$ python -q
>>> import numpy as np
>>> from numpy import linalg as LA
>>> np.set_printoptions(precision=3, suppress=True, linewidth=120)
>>> tidy = lambda a: np.round(a, 3) + 0
>>> m1 = np.load("case1.npy")
>>> m1
array([[3., 2., 0., 0.],
       [2., 3., 0., 0.],
       [0., 0., 3., 2.],
       [0., 0., 2., 3.]])
>>> ev, evecs = LA.eigh(m1)
>>> vec = np.array([-1, 0, 0, -2])
>>> tidy(evecs * np.sqrt(ev) @ evecs.T)
array([[1.618, 0.618, 0.   , 0.   ],
       [0.618, 1.618, 0.   , 0.   ],
       [0.   , 0.   , 1.618, 0.618],
       [0.   , 0.   , 0.618, 1.618]])
>>> M2 = np.array([[0, 1, 2], [1, 1, 2], [1, 2, 0], [2, 0, 2]])
>>> np.einsum("ik,kj->ji", m1, M2)
array([[ 2.,  3.,  7.,  8.],
       [ 5.,  5.,  6.,  4.],
       [10., 10.,  4.,  6.]])
>>> np.einsum("ij,ij->i", m1, m1)
array([13., 13., 13., 13.])
>>> np.einsum("ik,kj->ij", m1, M2)
array([[ 2.,  5., 10.],
       [ 3.,  5., 10.],
       [ 7.,  6.,  4.],
       [ 8.,  4.,  6.]])
>>> LA.matrix_rank(np.vstack([m1, M2.T]))
np.int64(4)
>>> O, r_ = LA.qr(m1)
>>> tidy(O.T @ O)
array([[1., 0., 0., 0.],
       [0., 1., 0., 0.],
       [0., 0., 1., 0.],
       [0., 0., 0., 1.]])
>>> tidy(np.trace(O @ O.T))
np.float64(4.0)
>>> np.allclose(r_.T @ r_, m1.T @ m1)
True
>>> O.shape, r_.shape
((4, 4), (4, 4))
>>> tidy(O @ r_)
array([[3., 2., 0., 0.],
       [2., 3., 0., 0.],
       [0., 0., 3., 2.],
       [0., 0., 2., 3.]])
>>> tidy(O)
array([[-0.832, -0.555,  0.   ,  0.   ],
       [-0.555,  0.832,  0.   ,  0.   ],
       [ 0.   ,  0.   , -0.832, -0.555],
       [ 0.   ,  0.   , -0.555,  0.832]])
>>> tidy(abs(r_[0, 0])), tidy(LA.norm(m1[:, 0]))
(np.float64(3.606), np.float64(3.606))
>>> rng = np.random.default_rng(60)
>>> labels = rng.permutation(4)
>>> labels
array([0, 3, 2, 1])
>>> M2 = O[labels][:, labels]
>>> tidy(np.diag(M2))
array([-0.832,  0.832, -0.832,  0.832])
>>> tidy(M2)
array([[-0.832,  0.   ,  0.   , -0.555],
       [ 0.   ,  0.832, -0.555,  0.   ],
       [ 0.   , -0.555, -0.832,  0.   ],
       [-0.555,  0.   ,  0.   ,  0.832]])
>>> tidy(np.sort(np.abs(LA.eigvals(M2))))
array([1., 1., 1., 1.])
>>> np.allclose(M2, O)
False
>>> tidy(np.trace(M2))
np.float64(0.0)
>>> W0 = np.tril(np.array([[3, 0, -1, 2], [-3, -3, 3, 0], [2, -1, -1, -1], [3, 0, 1, -2]]), -1) + np.eye(4, dtype=int)
>>> W0
array([[ 1,  0,  0,  0],
       [-3,  1,  0,  0],
       [ 2, -1,  1,  0],
       [ 3,  0,  1,  1]])
>>> f, v = W0[1], W0[3]
>>> f @ f
np.int64(10)
>>> pr = (f @ v) / (f @ f) * f
>>> tidy((v - pr) @ f)
np.float64(0.0)
>>> tidy(LA.norm(f + v) ** 2 + LA.norm(f - v) ** 2)
np.float64(42.0)
>>> O, evecs = LA.qr(W0[:, :1])[0], LA.qr(W0[:, 1:])[0]
>>> sv = LA.svd(O.T @ evecs, compute_uv=False)
>>> tidy(LA.norm(O @ O.T - evecs @ evecs.T, 2))
np.float64(1.0)
>>> ev, evecs = LA.eig(W0)
>>> tidy(np.sort(LA.eigvals(LA.inv(W0))))
array([1., 1., 1., 1.])
>>> f = np.array([0, 4])
>>> np.correlate(W0[2], W0[3], "full")
array([ 2,  1,  0,  7, -3,  3,  0])
>>> np.convolve(W0[2], f)
array([ 0,  8, -4,  4,  0])
>>> F = np.load("block3.npy")
>>> F
array([[ 0.31 ,  1.   ,  1.   ],
       [-0.178, -0.995, -0.982],
       [-0.04 , -0.578, -0.478],
       [ 0.414,  1.   ,  1.   ],
       [-0.04 , -0.578, -0.478],
       [-0.08 , -0.867, -0.778],
       [ 0.235,  0.999,  0.996],
       [ 0.1  ,  0.929,  0.862],
       [-0.08 , -0.867, -0.778],
       [ 0.178,  0.995,  0.982],
       [-0.139, -0.98 , -0.949]])
>>> gram = np.cov(F, rowvar=False)
>>> gram.shape
(3, 3)
>>> tidy(gram)
array([[0.039, 0.172, 0.166],
       [0.172, 0.897, 0.858],
       [0.166, 0.858, 0.822]])
>>> np.argwhere(np.triu(np.abs(np.corrcoef(F.T)) > 0.8, 1))
array([[0, 1],
       [0, 2],
       [1, 2]])
>>> tidy(F.std(axis=0))
array([0.188, 0.903, 0.864])
>>> np.argsort(-F.std(axis=0).round(6), kind="stable")
array([1, 2, 0])
